In [1]: import numpy as np

In [2]: from numpy import linalg as LA

In [3]: np.set_printoptions(precision=3, suppress=True, linewidth=100, floatmode="fixed")

In [4]: feats = np.array([[2, 1, 0, 3, 0, 2, 0, 2, 2, 1, 2, 3, 3],
   ...:     [3, 2, 1, 1, 2, 2, 3, 0, 1, 0, 1, 2, 3],
   ...:     [0, 2, 1, 1, 1, 2, 0, 3, 2, 0, 0, 3, 3],
   ...:     [1, 1, 2, 0, 3, 2, 1, 0, 1, 0, 3, 0, 0],
   ...:     [2, 3, 2, 3, 2, 1, 1, 1, 0, 1, 0, 3, 1],
   ...:     [0, 0, 1, 2, 0, 2, 2, 2, 2, 2, 2, 2, 0]])

In [5]: feats[-1] = feats[0] + 3 * feats[1]

In [6]: print(feats)
[[ 2  1  0  3  0  2  0  2  2  1  2  3  3]
 [ 3  2  1  1  2  2  3  0  1  0  1  2  3]
 [ 0  2  1  1  1  2  0  3  2  0  0  3  3]
 [ 1  1  2  0  3  2  1  0  1  0  3  0  0]
 [ 2  3  2  3  2  1  1  1  0  1  0  3  1]
 [11  7  3  6  6  8  9  2  5  1  5  9 12]]

In [7]: # rank 5

In [8]: w1 = np.array([[-3, -2],
   ...:     [-3, -1],
   ...:     [-1, -3],
   ...:     [-2, 3],
   ...:     [-3, 2],
   ...:     [-2, -1],
   ...:     [3, 0],
   ...:     [-2, 2],
   ...:     [-2, -1],
   ...:     [3, 0],
   ...:     [-2, 3],
   ...:     [-3, 0],
   ...:     [-3, -3]])

In [9]: c = np.array([0, -2])

In [10]: H = np.maximum(feats @ w1 + c, 0)

In [11]: print((H > 0).mean(axis=0))
[0.000 0.167]

In [12]: print((H > 0).astype(int))
[[0 0]
 [0 0]
 [0 0]
 [0 1]
 [0 0]
 [0 0]]

In [13]: cent = np.array([[0, 1], [1, 3]])

In [14]: print(H @ cent)
[[0 0]
 [0 0]
 [0 0]
 [1 3]
 [0 0]
 [0 0]]

In [15]: print(np.argsort(-LA.norm(feats, axis=0).round(6), kind="stable")[:3])
[12  0 11]

In [16]: print(np.round(LA.norm(feats, 2) / LA.norm(feats), 3))
0.961

In [17]: print([round(float(x), 3) for x in LA.svd(feats, compute_uv=False)[:3]])
[28.624, 5.533, 4.143]
